>>> import numpy as np
>>> np.set_printoptions(precision=2, suppress=True, linewidth=160, sign=" ")
>>> J = np.load("case10.npy")
>>> J
array([[21, -2,  1],
       [-2,  1, -1],
       [ 0, -1,  0]])
>>> f = np.array([3, 5, 5])
>>> Y = J + np.outer(f, np.eye(3)[0])
>>> np.linalg.matrix_rank(np.linalg.inv(Y) - np.linalg.inv(J), tol=1e-8)
np.int64(1)
>>> round(np.linalg.det(Y) / np.linalg.det(J), 2), round(1 + np.linalg.solve(J, f)[0], 2)
(np.float64(1.16), np.float64(1.16))
>>> np.linalg.matrix_rank(Y - J)
np.int64(1)
>>> Y
array([[24., -2.,  1.],
       [ 3.,  1., -1.],
       [ 5., -1.,  0.]])
>>> rng = np.random.default_rng(3930)
>>> lab = rng.permutation(3)
>>> Y = J[:, lab] * rng.choice([-1, 1], 3)
>>> print(Y)
[[ -2 -21  -1]
 [  1   2   1]
 [ -1   0   0]]
>>> Uu, _, vt = np.linalg.svd(J.T @ Y)
>>> np.round(Uu @ vt, 2) + 0
array([[ 0., -1.,  0.],
       [ 1.,  0.,  0.],
       [ 0.,  0., -1.]])
>>> lab
array([ 1,  0,  2])
>>> O = J.astype(float).copy()
>>> for j in range(3):
...     O[:, j] -= O[:, :j] @ (O[:, :j].T @ O[:, j])
...     O[:, j] /= np.linalg.norm(O[:, j])
... 
>>> np.round(O.T @ O, 2) + 0
array([[ 1.,  0.,  0.],
       [ 0.,  1.,  0.],
       [ 0.,  0.,  1.]])
>>> np.round(O.T @ J, 2) + 0
array([[21.1 , -2.09,  1.09],
       [ 0.  ,  1.28, -0.57],
       [ 0.  ,  0.  ,  0.7 ]])
>>> Y = J + rng.integers(-2, 3, (3, 1)) @ rng.integers(-2, 3, (1, 3))
>>> Y
array([[19,  2, -1],
       [ 0, -3,  1],
       [ 1, -3,  1]])
>>> np.abs(Y - J).sum(axis=1)
array([ 8,  8,  4])
>>> np.round(np.linalg.svd(Y - J, compute_uv=False), 2) + 0
array([ 7.35,  0.  ,  0.  ])
>>> print(Y - J)
[[-2  4 -2]
 [ 2 -4  2]
 [ 1 -2  1]]
>>> round(np.linalg.eigvals(J).sum().real, 2)
np.float64(22.0)
>>> np.round(np.linalg.det(J.T), 2)
np.float64(-19.0)
>>> np.einsum("ij,ji->", J, J)
np.int64(452)
>>> print(np.einsum("ii->", J))
22
>>> round(np.linalg.det(2 * J), 2), round(np.linalg.det(J), 2)
(np.float64(-152.0), np.float64(-19.0))
>>> Y = np.array([[-2, 4], [1, 4], [1, 0], [5, -5]])
>>> C = np.array([[1, 2, 3], [2, 0, 2]])
>>> mat = Y @ C
>>> mat
array([[ 6, -4,  2],
       [ 9,  2, 11],
       [ 1,  2,  3],
       [-5, 10,  5]])
>>> np.linalg.matrix_rank(mat, rtol=0.1)
np.int64(2)
>>> Uu, s, vt = np.linalg.svd(mat)
>>> vecs = vt[:(s > 1e-8).sum()]
>>> vec = mat[1] + -2 * mat[2] + rng.integers(2) * np.eye(3)[0]
>>> vec
array([ 7., -2.,  5.])
>>> print(vecs.T @ vecs)
[[ 0.67 -0.33  0.33]
 [-0.33  0.67  0.33]
 [ 0.33  0.33  0.67]]
>>> np.diag(vecs.T @ vecs)
array([ 0.67,  0.67,  0.67])
>>> data = np.load("run19.npy")
>>> data
array([[ -0.14,   1.4 ,  -3.98],
       [ -6.35,   4.58, -13.46],
       [ -4.1 ,  -2.72,   0.33],
       [  8.12,  -1.77,   9.58],
       [  5.05,  -2.79,   9.65],
       [  5.24,  -3.41,  10.09],
       [  5.79,  -4.57,  13.12],
       [  7.58,   2.52,   3.67],
       [  3.17,   1.82,   0.  ],
       [  5.  ,  -4.51,  12.45],
       [  5.39,  -0.92,   7.56],
       [  5.32,  -2.8 ,   9.02],
       [ -2.37,   2.54,  -6.66],
       [ -2.39,  -0.6 ,  -1.67],
       [ -7.76,   1.65, -10.1 ],
       [  1.86,   2.5 ,  -2.6 ],
       [  2.52,   0.84,   1.39],
       [ -6.21,   4.73, -13.14],
       [ 10.35,  -6.06,  18.01],
       [ -0.74,   0.38,  -1.29],
       [ -2.69,   1.89,  -5.15]])
>>> Xc = data - data.mean(axis=0)
>>> Uu, s, vt = np.linalg.svd(Xc, full_matrices=False)
>>> print(np.linalg.matrix_rank(Xc))
3
>>> np.round(s ** 2 / (s ** 2).sum(), 2) + 0
array([ 0.95,  0.05,  0.  ])
>>> s
array([ 46.84,  10.95,   1.36])
>>> print((np.sign(Uu[:, 0]) == np.sign(Uu[0, 0])).astype(int))
[ 1  1  1  0  0  0  0  0  1  0  0  0  1  1  1  1  1  1  0  1  1]
>>> s = 5 * 0.2 ** np.arange(3)
>>> A = rng.normal(size=(20, 3)) * rng.permutation(s)
>>> A
array([[ 0.15, -1.33, -0.25],
       [ 0.02, -0.59, -1.29],
       [-0.13,  2.72, -1.  ],
       [-0.19,  0.97, -1.68],
       [ 0.18,  2.6 ,  1.53],
       [-0.36, -2.2 , -0.93],
       [ 0.11, -0.21, -0.92],
       [ 0.4 ,  1.78, -0.57],
       [ 0.13,  5.26,  0.03],
       [ 0.02, -4.72,  1.19],
       [ 0.1 , -0.21, -0.13],
       [-0.03,  7.59, -2.15],
       [ 0.31, -1.53, -0.49],
       [-0.22, -0.59, -0.28],
       [-0.3 , -2.09, -0.08],
       [-0.11,  0.99, -0.22],
       [-0.5 , -3.75, -0.23],
       [ 0.15,  2.66,  0.95],
       [-0.08, -0.58,  1.21],
       [-0.38, -3.91, -1.85]])
>>> vec = np.array([2, 5, 2])
>>> rhs = A @ vec
>>> print(np.linalg.lstsq(A, rhs)[0])
[ 2.  5.  2.]
>>> rhs = rhs + 0.05 * rng.normal(size=20)
>>> print(rhs)
[ -6.93  -5.54  11.27   1.15  16.43 -13.64  -2.62   8.49  26.72 -21.13  -1.05  33.72  -7.93  -3.97 -11.22   4.32 -20.07  15.53  -0.68 -24.  ]
>>> b, *_ = np.linalg.lstsq(A, rhs)
>>> b
array([ 1.94,  5.  ,  2.  ])
>>> np.round(A.T @ (rhs - A @ b), 2) + 0
array([ 0.,  0.,  0.])
>>> f, r1 = A[4], A[11]
>>> print(round(f @ r1, 2))
16.41
>>> p = (f @ r1) / (f @ f) * f
>>> np.linalg.matrix_rank(np.outer(f, r1))
np.int64(1)
>>> p
array([ 0.32,  4.67,  2.76])
>>> r1 - p
array([-0.34,  2.93, -4.91])
>>> M = np.load("a.npy")
>>> M
array([[ 0.6, -0.5,  0.7],
       [ 0.4, -0.3,  0.2],
       [ 0.5,  0.1,  0.9],
       [ 0. , -0.2, -1.2]])
>>> f = np.array([2, 3])
>>> print(np.cross(M[1, :3], M[3, :3]))
[ 0.4   0.48 -0.08]
>>> np.array([np.convolve(row, f, "same") for row in M])
array([[ 1.2,  0.8, -0.1],
       [ 0.8,  0.6, -0.5],
       [ 1. ,  1.7,  2.1],
       [ 0. , -0.4, -3. ]])
>>> proj = M @ np.linalg.solve(M.T @ M, M.T)
>>> proj
array([[ 0.8 ,  0.38, -0.06, -0.1 ],
       [ 0.38,  0.27,  0.12,  0.19],
       [-0.06,  0.12,  0.98, -0.03],
       [-0.1 ,  0.19, -0.03,  0.95]])
>>> round(np.trace(proj), 2)
np.float64(3.0)
>>> np.allclose(proj @ proj, proj)
True
>>> np.round((np.eye(4) - proj) @ M, 2) + 0
array([[ 0.,  0.,  0.],
       [ 0.,  0.,  0.],
       [ 0.,  0.,  0.],
       [ 0.,  0.,  0.]])
>>> Y = M / np.sqrt((M ** 2).mean(axis=1, keepdims=True))
>>> np.linalg.matrix_rank(M - M.mean(axis=1, keepdims=True))
np.int64(2)
>>> Y[3]
array([ 0.  , -0.28, -1.71])
>>> def softmax(z):
...     e = np.exp(z - z.max(axis=-1, keepdims=True))
...     return e / e.sum(axis=-1, keepdims=True)
... 
>>> softmax(M[0] + 4)
array([ 0.41,  0.14,  0.45])
>>> softmax(M).sum(axis=1)
array([ 1.,  1.,  1.,  1.])
>>> np.round(softmax(10 * M[0]), 2) + 0
array([ 0.27,  0.  ,  0.73])
>>> S = M @ M.T / np.sqrt(3)
>>> softmax(S)[0] @ M
array([ 0.45, -0.24,  0.41])
>>> print(softmax(S + np.triu(np.full(S.shape, -np.inf), 1)))
[[ 1.    0.    0.    0.  ]
 [ 0.53  0.47  0.    0.  ]
 [ 0.35  0.26  0.39  0.  ]
 [ 0.15  0.2   0.12  0.53]]
>>> feats = np.array([[0.5, -0.9, -0.4],
...     [1.0, 2.1, -0.1],
...     [1.5, -1.2, -0.3],
...     [-0.5, 1.0, 0.5]])
>>> O, r_ = np.linalg.qr(feats)
>>> O @ r_
array([[ 0.5, -0.9, -0.4],
       [ 1. ,  2.1, -0.1],
       [ 1.5, -1.2, -0.3],
       [-0.5,  1. ,  0.5]])
>>> round(np.trace(O @ O.T), 2)
np.float64(3.0)
>>> O
array([[-0.26,  0.3 ,  0.45],
       [-0.52, -0.83,  0.22],
       [-0.77,  0.34, -0.53],
       [ 0.26, -0.33, -0.68]])
>>> print(O.shape, r_.shape)
(4, 3) (3, 3)
>>> np.abs(np.diag(r_))
array([ 1.94,  2.75,  0.39])
>>> O, vecs = np.linalg.qr(feats[:, :1])[0], np.linalg.qr(feats[:, 1:])[0]
>>> s = np.linalg.svd(O.T @ vecs, compute_uv=False)
>>> (s > 0.9).sum()
np.int64(0)
>>> np.degrees(np.arccos(s.clip(0, 1)))
array([ 38.86])
>>> feats[4]
Traceback (most recent call last):
  File "<python-input-98>", line 1, in <module>
    feats[4]
    ~~~~~^^^
IndexError: index 4 is out of bounds for axis 0 with size 4
>>> np.abs(feats).max()
np.float64(2.1)
>>> np.zeros(4, 3)
Traceback (most recent call last):
  File "<python-input-100>", line 1, in <module>
    np.zeros(4, 3)
    ~~~~~~~~^^^^^^
TypeError: Cannot interpret '3' as a data type
>>> np.count_nonzero(feats)
np.int64(12)
>>> np.diff(feats, axis=0)
array([[ 0.5,  3. ,  0.3],
       [ 0.5, -3.3, -0.2],
       [-2. ,  2.2,  0.8]])
>>> Y = feats / np.sqrt((feats ** 2).mean(axis=1, keepdims=True))
>>> print(feats - feats.mean(axis=1, keepdims=True))
[[ 0.77 -0.63 -0.13]
 [ 0.    1.1  -1.1 ]
 [ 1.5  -1.2  -0.3 ]
 [-0.83  0.67  0.17]]
>>> np.linalg.matrix_rank(Y) == np.linalg.matrix_rank(feats)
np.True_
>>> Y[2]
array([ 1.34, -1.07, -0.27])
>>> Y = np.c_[feats[:, :1] @ np.array([[3]]), np.array([0, 1, 2, 1])]
>>> Y
array([[ 1.5,  0. ],
       [ 3. ,  1. ],
       [ 4.5,  2. ],
       [-1.5,  1. ]])
>>> np.linalg.norm(np.linalg.qr(feats)[0].T @ Y, axis=0) ** 2 / ((Y ** 2).sum(axis=0) + 1e-12)
array([ 1.  ,  0.97])
>>> np.round(np.linalg.norm(Y - feats @ np.linalg.lstsq(feats, Y)[0], axis=0), 2) + 0
array([ 0.  ,  0.46])
>>> m1 = np.loadtxt("data.csv", delimiter=",")
>>> m1
array([[ 3.2 ,  1.91,  3.33],
       [-0.48, -0.76, -4.92],
       [ 1.73, -1.29,  4.51],
       [ 1.31,  3.1 , -3.7 ],
       [ 4.01,  2.95, -0.43],
       [-2.8 , -4.07,  0.78],
       [ 1.33,  4.2 ,  2.37],
       [ 0.97,  2.81, -4.02],
       [ 0.19,  1.39, -4.8 ],
       [-4.3 , -2.55, -0.01],
       [-3.75,  2.73,  1.87],
       [-4.21,  1.23,  2.4 ]])
>>> Xc = m1 - m1.mean(axis=0)
>>> vecs = np.linalg.svd(Xc)[2][:2]
>>> Y = Xc - Xc @ vecs.T @ vecs
>>> np.diag(vecs.T @ vecs)
array([ 0.63,  0.38,  1.  ])
>>> print((Xc @ vecs.T).std(axis=0))
[ 3.34  3.04]
>>> np.round(np.linalg.norm(Y) / np.linalg.norm(Xc), 2)
np.float64(0.38)
>>> lab = rng.permutation(3)
>>> lab
array([ 1,  2,  0])
>>> Y = J[lab][:, lab]
>>> np.sort(np.abs(np.linalg.eigvals(Y)))
array([  0.63,   1.43,  21.2 ])
>>> print(Y)
[[ 1 -1 -2]
 [-1  0  0]
 [-2  1 21]]
>>> print(np.round(np.linalg.det(Y), 2), round(np.linalg.det(J[lab]), 2))
-19.0 -19.0
>>> C = m1[[5, 6]].astype(float)
>>> for _ in range(5):
...     lab = np.linalg.norm(m1[:, None] - C, axis=-1).argmin(axis=1)
...     C = np.array([m1[lab == j].mean(axis=0) for j in range(2)])
... 
>>> print(lab)
[ 1  0  1  1  1  0  1  1  1  0  0  0]
>>> print(np.bincount(lab))
[ 5  7]
>>> C
array([[-3.11, -0.68,  0.02],
       [ 1.82,  2.15, -0.39]])
>>> Xc = (m1 - m1.mean(axis=0)) / m1.std(axis=0)
>>> np.argwhere(np.abs(Xc) > 2)
array([[ 5,  1]])
>>> Xc.std(axis=0)
array([ 1.,  1.,  1.])
>>> b = np.linalg.lstsq(np.delete(Xc, 2, axis=1), Xc[:, 2])[0]
>>> np.round(1 - np.var(Xc[:, 2] - np.delete(Xc, 2, axis=1) @ b), 2)
np.float64(0.01)
>>> np.abs(b).argmax()
np.int64(1)
>>> X = np.load("arr.npy")
>>> X
array([[-0.9,  0.5,  0.4,  0.5],
       [ 0.1, -1.9, -0.1,  0.6],
       [-0.6,  0.7, -0.4, -0.2]])
>>> print(round(np.linalg.norm(X[0], 1), 2), np.round(np.linalg.norm(X[0], np.inf), 2))
2.3 0.9
>>> X[0] @ X[1]
np.float64(-0.78)
>>> round(float(np.linalg.norm(X) ** 2 / np.linalg.norm(X, 2) ** 2), 2)
1.34
>>> np.linalg.norm(X, axis=1).argmax()
np.int64(1)
>>> Y = np.array([[-5, 4], [6, -4]])
>>> C = np.kron(Y, X)
>>> C
array([[  4.5,  -2.5,  -2. ,  -2.5,  -3.6,   2. ,   1.6,   2. ],
       [ -0.5,   9.5,   0.5,  -3. ,   0.4,  -7.6,  -0.4,   2.4],
       [  3. ,  -3.5,   2. ,   1. ,  -2.4,   2.8,  -1.6,  -0.8],
       [ -5.4,   3. ,   2.4,   3. ,   3.6,  -2. ,  -1.6,  -2. ],
       [  0.6, -11.4,  -0.6,   3.6,  -0.4,   7.6,   0.4,  -2.4],
       [ -3.6,   4.2,  -2.4,  -1.2,   2.4,  -2.8,   1.6,   0.8]])
